% python3 -q
>>> import numpy as np
>>> np.set_printoptions(precision=4, suppress=True, linewidth=200, legacy="1.25")
>>> W0 = np.load("mat.npy")
>>> W0
array([[10,  4, 10],
       [ 4,  8,  4],
       [10,  4, 10]])
>>> rank = np.linalg.matrix_rank(W0)
>>> rank
2
>>> ns = np.linalg.svd(W0)[2][rank:].T
>>> np.linalg.matrix_rank(W0.T @ W0), np.linalg.matrix_rank(W0 @ W0.T)
(2, 2)
>>> np.round(ns[:, 0] / ns[np.abs(ns[:, 0]).round(6).argmax(), 0], 4) + 0
array([ 1.,  0., -1.])
>>> np.round(ns @ ns.T, 4) + 0
array([[ 0.5,  0. , -0.5],
       [ 0. ,  0. ,  0. ],
       [-0.5,  0. ,  0.5]])
>>> np.allclose(W0 @ ns, 0)
True
>>> ns.shape
(3, 1)
>>> evals, V = np.linalg.eigh(W0)
>>> np.round(np.linalg.eigvalsh(W0 @ W0), 4) + 0
array([  0.    ,  33.1061, 494.8939])
>>> np.linalg.eigvalsh(W0 + 2 * np.eye(3))
array([ 2.    ,  7.7538, 24.2462])
>>> np.round(np.linalg.svd(W0, compute_uv=False), 4) + 0
array([22.2462,  5.7538,  0.    ])
>>> (evals > 1e-8).sum(), (evals < -1e-8).sum()
(2, 0)
>>> evals, V = np.linalg.eigh(W0)
>>> x0 = np.array([2, 1, 0])
>>> V * np.abs(evals) @ V.T
array([[10.,  4., 10.],
       [ 4.,  8.,  4.],
       [10.,  4., 10.]])
>>> V * np.maximum(evals, 0) @ V.T
array([[10.,  4., 10.],
       [ 4.,  8.,  4.],
       [10.,  4., 10.]])
>>> np.abs(W0).sum(axis=1).max(), round(float(np.abs(evals).max()), 4)
(24, 22.2462)
>>> x0 @ W0 @ x0 / (x0 @ x0), np.round(evals[0], 4), np.round(evals[-1], 4)
(12.8, 0.0, 22.2462)
>>> A2 = W0 / np.sqrt((W0 ** 2).mean(axis=1, keepdims=True))
>>> np.linalg.matrix_rank(A2) == np.linalg.matrix_rank(W0)
True
>>> W0 - W0.mean(axis=1, keepdims=True)
array([[ 2.    , -4.    ,  2.    ],
       [-1.3333,  2.6667, -1.3333],
       [ 2.    , -4.    ,  2.    ]])
>>> [round(float(x), 4) for x in np.linalg.svd(W0, compute_uv=False)[:3]]
[22.2462, 5.7538, 0.0]
>>> round(float(np.linalg.norm(W0, 2) / np.linalg.norm(W0)), 4)
0.9681
>>> A = np.array([[-3.0, 1.0, 0.0], [0.0, -3.0, 1.0], [0.0, 0.0, -3.0]])
>>> np.sort(np.linalg.eigvals(A))
array([-3., -3., -3.])
>>> np.linalg.matrix_rank(A - A[0, 0] * np.eye(3))
2
>>> A @ A
array([[ 9., -6.,  1.],
       [ 0.,  9., -6.],
       [ 0.,  0.,  9.]])
